% python3 -q
>>> import numpy as np
>>> np.set_printoptions(suppress=True, linewidth=100)
>>> M = np.loadtxt("case17.csv", delimiter=",")
>>> M
array([[ 0.6 , -0.96, -0.8 ,  0.16, -0.78, -0.31, -0.15],
       [ 0.9 , -0.96,  0.88,  0.95,  0.8 , -0.51,  0.99],
       [ 0.25,  0.72,  0.08, -0.56,  0.04,  0.2 , -0.2 ],
       [ 0.73,  0.31,  0.97,  0.7 ,  0.95,  0.69,  0.99],
       [ 0.07,  0.75,  0.42, -0.59,  0.52,  0.97,  0.76],
       [-0.17,  0.24,  0.6 ,  0.82,  0.29, -1.  , -0.82],
       [-0.95,  0.92, -0.76, -0.74, -0.68, -0.65, -0.99],
       [-1.  ,  1.  , -0.82, -0.85, -0.78, -1.  , -1.  ],
       [-0.24,  0.47,  0.93,  0.5 ,  0.94,  0.99,  0.99],
       [ 0.96, -0.99,  0.  ,  0.62, -0.08,  0.59,  0.98],
       [-0.25,  0.41,  0.59,  0.45,  0.52, -0.62,  0.11],
       [ 0.71, -1.  , -0.77,  0.88, -0.75, -0.51,  0.7 ],
       [-0.77,  0.89,  0.63, -0.23,  0.71,  0.91,  0.43],
       [-0.88,  0.92, -0.16, -0.31, -0.18, -0.91, -0.97],
       [-0.98,  0.96, -0.55, -0.56, -0.41, -0.68, -0.99],
       [ 0.98, -0.93,  0.57,  0.32,  0.48,  0.91,  1.  ],
       [ 0.35, -1.  , -0.98,  0.4 , -0.97,  0.51, -0.22],
       [ 0.64, -0.22, -0.05, -0.03, -0.2 , -0.69, -0.09],
       [-0.94,  1.  ,  0.13, -0.92,  0.26,  0.55, -0.96],
       [-0.68,  0.54, -0.74, -0.71, -0.64,  0.45, -0.89]])
>>> C2 = np.cov(M, rowvar=False)
>>> np.round(np.corrcoef(M.T), 2)
array([[ 1.  , -0.86,  0.25,  0.72,  0.18,  0.24,  0.75],
       [-0.86,  1.  ,  0.07, -0.73,  0.14, -0.08, -0.55],
       [ 0.25,  0.07,  1.  ,  0.41,  0.99,  0.37,  0.59],
       [ 0.72, -0.73,  0.41,  1.  ,  0.32,  0.01,  0.66],
       [ 0.18,  0.14,  0.99,  0.32,  1.  ,  0.44,  0.59],
       [ 0.24, -0.08,  0.37,  0.01,  0.44,  1.  ,  0.56],
       [ 0.75, -0.55,  0.59,  0.66,  0.59,  0.56,  1.  ]])
>>> np.round(np.median(M, axis=0), 2)
array([-0.05,  0.44,  0.04,  0.06, -0.02, -0.05, -0.12])
>>> C2.shape
(7, 7)
>>> feats = np.array([[2.0, -0.87, 0.6, -0.06],
...     [0.2, -0.3, 0.16, 1.55],
...     [-0.62, -1.16, -2.33, -0.84]])
>>> feats
array([[ 2.  , -0.87,  0.6 , -0.06],
       [ 0.2 , -0.3 ,  0.16,  1.55],
       [-0.62, -1.16, -2.33, -0.84]])
>>> u = np.array([-1, 2])
>>> np.convolve(feats[1], u)
array([-0.2 ,  0.7 , -0.76, -1.23,  3.1 ])
>>> K = np.load("sample3.npy")
>>> K
array([[ 1,  1, -1, -1, -1, -1,  1,  1],
       [ 1,  1, -1, -1,  1,  1, -1, -1],
       [ 1, -1,  1, -1, -1,  1, -1,  1],
       [ 1,  1,  1,  1, -1, -1, -1, -1],
       [ 1, -1, -1,  1, -1,  1,  1, -1],
       [ 1, -1, -1,  1,  1, -1, -1,  1]])
>>> round(float(np.linalg.norm(K, 1)), 2), round(np.linalg.norm(K, np.inf), 2)
(6.0, np.float64(8.0))
>>> round(np.linalg.norm(K[4], 1), 2), round(float(np.linalg.norm(K[4], np.inf)), 2)
(np.float64(8.0), 1.0)
>>> round(np.linalg.norm(K[4] - K[0]), 2)
np.float64(4.0)
>>> round(np.linalg.norm(K, "nuc"), 2)
np.float64(16.97)
>>> np.round(np.linalg.norm(K, axis=0), 2)
array([2.45, 2.45, 2.45, 2.45, 2.45, 2.45, 2.45, 2.45])
>>> round(float(np.linalg.norm(K, 2)), 2)
2.83
>>> np.round(np.linalg.norm(K, axis=1), 2)
array([2.83, 2.83, 2.83, 2.83, 2.83, 2.83])
>>> K[4] @ K[0]
np.int64(0)
>>> x0 = np.array([5, 0, 5, 4, 2, 4, 2, 1])
>>> np.einsum("ij,j->i", K, x0)
array([-7, -1,  7,  5,  7,  1])
>>> (K @ x0).argmax()
np.int64(2)
>>> C2 = K.T @ K
>>> np.round(np.linalg.eigvalsh(C2)[::-1], 2) + 0
array([8., 8., 8., 8., 8., 8., 0., 0.])
>>> C2
array([[ 6,  0, -2,  0, -2,  0, -2,  0],
       [ 0,  6,  0, -2,  0, -2,  0, -2],
       [-2,  0,  6,  0, -2,  0, -2,  0],
       [ 0, -2,  0,  6,  0, -2,  0, -2],
       [-2,  0, -2,  0,  6,  0, -2,  0],
       [ 0, -2,  0, -2,  0,  6,  0, -2],
       [-2,  0, -2,  0, -2,  0,  6,  0],
       [ 0, -2,  0, -2,  0, -2,  0,  6]])
>>> np.allclose(C2, C2.T)
True
